% python3 -q
>>> import numpy as np
>>> from numpy import linalg as LA
>>> np.set_printoptions(precision=3, suppress=True, linewidth=100)
>>> feats = np.loadtxt("block1.csv", delimiter=",")
>>> print(feats)
[[ 0.  0.  0. -1. -1.]
 [ 0.  0. -1.  0.  0.]
 [ 0. -1.  0.  0.  0.]
 [-1.  0.  0.  0. -1.]
 [-1.  0.  0. -1.  0.]]
>>> w1 = np.array([[1, 1], [3, 1], [2, 1], [3, 0], [1, 2]])
>>> c = np.array([0, -5])
>>> act = np.maximum(feats @ w1 + c, 0)
>>> print((act > 0).astype(int))
[[0 0]
 [0 0]
 [0 0]
 [0 0]
 [0 0]]
>>> print(LA.matrix_rank(act))
0
>>> print((act > 0).mean(axis=0))
[0. 0.]
>>> print(act)
[[0. 0.]
 [0. 0.]
 [0. 0.]
 [0. 0.]
 [0. 0.]]
>>> basis = np.array([[3, 3, -3], [-3, -3, -3]])
>>> print((act @ basis).round(6).argmax(axis=1))
[0 0 0 0 0]
>>> print(act @ basis)
[[0. 0. 0.]
 [0. 0. 0.]
 [0. 0. 0.]
 [0. 0. 0.]
 [0. 0. 0.]]
>>> print(w1 @ basis)
[[  0   0  -6]
 [  6   6 -12]
 [  3   3  -9]
 [  9   9  -9]
 [ -3  -3  -9]]
>>> print(round(LA.eigvalsh(feats).min(), 3))
-2.0
>>> print([round(float(LA.det(feats[:i, :i])), 2) + 0 for i in range(1, 6)])
[0.0, 0.0, 0.0, 1.0, 2.0]
>>> print(np.all(LA.eigvalsh(feats) > 0))
False
>>> try:
...     LA.cholesky(feats)
... except LA.LinAlgError as e:
...     print(e)
... 
Matrix is not positive definite
>>> vals, V = LA.eigh(feats)
>>> vec = np.array([1, 1, 0, 0, 2])
>>> print(LA.eigvalsh(feats[1:, 1:]))
[-1. -1.  1.  1.]
>>> print(vec @ feats @ vec)
-4.0
>>> print(np.abs(feats).sum(axis=1).max(), np.abs(vals).max())
2.0 2.0
>>> print(np.round(V * np.abs(vals) @ V.T, 3) + 0)
[[1.333 0.    0.    0.333 0.333]
 [0.    1.    0.    0.    0.   ]
 [0.    0.    1.    0.    0.   ]
 [0.333 0.    0.    1.333 0.333]
 [0.333 0.    0.    0.333 1.333]]
>>> vals, V = LA.eigh(feats)
>>> print((vals > 1e-8).sum(), (vals < -1e-8).sum())
3 2
>>> print(round(vals.sum(), 3), np.trace(feats))
-0.0 0.0
>>> print(np.round(V.T @ feats @ V, 3) + 0)
[[-2.  0.  0.  0.  0.]
 [ 0. -1.  0.  0.  0.]
 [ 0.  0.  1.  0.  0.]
 [ 0.  0.  0.  1.  0.]
 [ 0.  0.  0.  0.  1.]]
>>> print(np.round(V.T @ V, 3) + 0)
[[1. 0. 0. 0. 0.]
 [0. 1. 0. 0. 0.]
 [0. 0. 1. 0. 0.]
 [0. 0. 0. 1. 0.]
 [0. 0. 0. 0. 1.]]
>>> print(LA.svd(feats, compute_uv=False))
[2. 1. 1. 1. 1.]
>>> print(LA.eigvalsh(feats @ feats))
[1. 1. 1. 1. 4.]
>>> mat = np.load("sample14.npy")
>>> print(mat)
[[ 0.788 -0.453 -0.527  0.064]
 [-0.453  0.529 -0.127  0.201]
 [-0.527 -0.127  1.694  0.287]
 [ 0.064  0.201  0.287  0.989]]
>>> # symmetric, so the eigenvalues are real
>>> u = np.array([0, 0, 0])
>>> print(np.array([np.convolve(row, u, "same") for row in mat]))
[[0. 0. 0. 0.]
 [0. 0. 0. 0.]
 [0. 0. 0. 0.]
 [0. 0. 0. 0.]]
>>> print(np.correlate(mat[2], mat[0], "full"))
[-0.034  0.27   0.415 -1.232 -1.019  1.206  0.226]
>>> print(np.convolve(mat[2], u))
[0. 0. 0. 0. 0. 0.]
>>> rng = np.random.default_rng(71)
>>> z = rng.permutation(4)
>>> print(z)
[2 1 0 3]
>>> out = mat[z][:, z]
>>> print(np.round(np.sort(np.abs(LA.eigvals(out))), 3) + 0)
[0. 1. 1. 2.]
>>> print(out)
[[ 1.694 -0.127 -0.527  0.287]
 [-0.127  0.529 -0.453  0.201]
 [-0.527 -0.453  0.788  0.064]
 [ 0.287  0.201  0.064  0.989]]
>>> basis = np.array([[9, 6, 6, 6], [4, 1, 3, 8]])
>>> M = rng.normal(size=(20, 2)) @ basis + np.array([5, 3, 6, 8])
>>> print(M)
[[ 3.653  2.25   5.072  6.627]
 [11.565  6.526 10.547 15.1  ]
 [ 2.422  3.65   3.808 -1.296]
 [-1.354 -0.725  1.662  2.129]
 [11.838  7.483 10.574 12.801]
 [ 2.966  1.014  4.77   8.658]
 [ 3.367  3.814  4.531  0.823]
 [ 8.174  5.824  7.975  7.851]
 [ 8.76   4.737  8.66  12.968]
 [ 1.199 -1.544  3.868 11.9  ]
 [-0.652 -2.201  2.518  8.815]
 [10.081  6.678  9.329 10.457]
 [13.51   9.703 11.467 10.378]
 [-7.189 -5.162 -2.119 -0.01 ]
 [-3.717 -2.688  0.164  1.793]
 [13.502  6.133 12.175 21.78 ]
 [ 3.351  1.729  4.935  7.45 ]
 [14.101  7.744 12.332 18.301]
 [ 7.577  3.208  8.02  14.55 ]
 [-6.109 -3.53  -1.581 -2.208]]
>>> Xs = M - M.mean(axis=0)
>>> U, s, VT = LA.svd(Xs, full_matrices=False)
>>> print(np.round(Xs.mean(axis=0), 3) + 0)
[0. 0. 0. 0.]
>>> print(s.round(3) + 0)
[46.226 15.956  0.     0.   ]
>>> print(np.searchsorted(np.cumsum(s ** 2) / (s ** 2).sum(), 0.9) + 1)
2
>>> print(LA.matrix_rank(Xs))
2
